$ python3 -q
>>> import numpy as np
>>> import numpy.linalg as la
>>> np.set_printoptions(suppress=True, linewidth=100)
>>> def rd(a):
...     return np.round(a, 2) + 0
... 
>>> J = np.load("sample16.npy")
>>> J
array([[0, 0, 0, 0, 0, 0, 0],
       [0, 2, 0, 0, 0, 0, 0],
       [0, 0, 3, 0, 0, 0, 0],
       [0, 0, 0, 2, 0, 0, 0],
       [0, 0, 0, 0, 3, 0, 0],
       [0, 0, 0, 0, 0, 5, 0],
       [0, 0, 0, 0, 0, 0, 2]])
>>> evals, evecs = la.eigh(J)
>>> vec = np.array([1, 4, 1, 1, 0, 1, 2])
>>> np.abs(J).sum(axis=1).max(), np.abs(evals).max()
(np.int64(5), np.float64(5.0))
>>> rd(la.eigvalsh(J[1:, 1:]))
array([2., 2., 2., 3., 3., 5.])
>>> (np.sign(evecs[:, -1].round(6)) == np.sign(evecs[0, -1].round(6))).astype(int)
array([1, 1, 1, 1, 1, 0, 1])
>>> vec = np.array([0, -1, 0, 2, 1, 2, -2])
>>> h = np.maximum(J @ vec, 0)
>>> np.maximum(J @ (3 * vec), 0)
array([ 0,  0,  0, 12,  9, 30,  0])
>>> np.flatnonzero(h > 1e-9)
array([3, 4, 5])
>>> J.T @ h
array([ 0,  0,  0,  8,  9, 50,  0])
>>> E = np.load("case8.npy")
>>> E
array([[  1,  -1,   3,  -4],
       [ -1,   1,  -3,   4],
       [  3,  -3,   9, -12],
       [ -4,   4, -12,  16]])
>>> la.cond(E) > 100
np.True_
>>> [round(float(x), 2) for x in la.svd(E, compute_uv=False)[:3]]
[27.0, 0.0, 0.0]
>>> la.matrix_rank(E, rtol=0.1)
np.int64(1)
>>> np.argsort(-la.norm(E, axis=0).round(6), kind="stable")[:3]
array([3, 2, 0])
>>> rd(la.norm(E, 2) / la.norm(E))
np.float64(1.0)
>>> Uu, s, vt = la.svd(E)
>>> evecs = vt[:(s > 1e-8).sum()]
>>> rng = np.random.default_rng(124212)
>>> vec = E[2] + -3 * E[0] + rng.integers(2) * np.eye(4)[0]
>>> vec
array([1., 0., 0., 0.])
>>> rd(np.diag(evecs.T @ evecs))
array([0.04, 0.04, 0.33, 0.59])
>>> rd(la.norm(vec - evecs.T @ evecs @ vec))
np.float64(0.98)
>>> rd(la.det(E[::-1]))
np.float64(0.0)
>>> rd(la.det(E.T))
np.float64(0.0)
>>> rd(la.eigvals(E))
array([ 0., 27.,  0.,  0.])
>>> vec = np.array([1, 3, 3, 0])
>>> h = np.maximum(E @ vec, 0)
>>> np.flatnonzero(h > 1e-9)
array([0, 2])
>>> E * (h > 1e-9)[:, None]
array([[  1,  -1,   3,  -4],
       [  0,   0,   0,   0],
       [  3,  -3,   9, -12],
       [  0,   0,   0,   0]])
>>> h
array([ 7,  0, 21,  0])
>>> E.T @ h
array([  70,  -70,  210, -280])
>>> vec = np.array([1, 3, 1, 3])
>>> E @ np.ones(4)
array([-1.,  1., -3.,  4.])
>>> la.norm(E @ vec) <= la.norm(E, 2) * la.norm(vec) + 1e-9
np.True_
>>> E @ vec
array([-11,  11, -33,  44])
>>> np.einsum("ij,j->i", E, vec)
array([-11,  11, -33,  44])
>>> data = np.array([[-61.01, -0.63, -8.05],
...     [-5.85, 9.88, 11.81],
...     [-5.48, 11.86, 11.71],
...     [-6.96, 12.98, 10.73],
...     [-5.34, 12.1, 13.92],
...     [-7.0, 12.32, 13.22],
...     [-5.87, 12.15, 11.9],
...     [-60.07, -0.43, -9.58],
...     [-6.63, 15.15, 9.97],
...     [-61.86, 0.84, -8.17],
...     [-6.98, 11.36, 11.57]])
>>> vec = np.array([1, 1, 0])
>>> target = data @ vec
>>> rd(la.pinv(data) @ data)
array([[1., 0., 0.],
       [0., 1., 0.],
       [0., 0., 1.]])
>>> target = target + 0.3 * rng.normal(size=11)
>>> rd(target)
array([-62.08,   4.09,   6.7 ,   6.03,   6.8 ,   5.07,   6.21, -60.75,   8.87, -60.69,   4.49])
>>> c, *_ = la.lstsq(data, target)
>>> rd(data.T @ (target - data @ c))
array([0., 0., 0.])
>>> rd(la.norm(target - data @ c))
np.float64(0.69)
>>> [round(float(la.norm(la.solve(data.T @ data + lam * np.eye(3), data.T @ target))), 2) for lam in (0, 1, 10, 100)]
[1.46, 1.44, 1.3, 1.15]
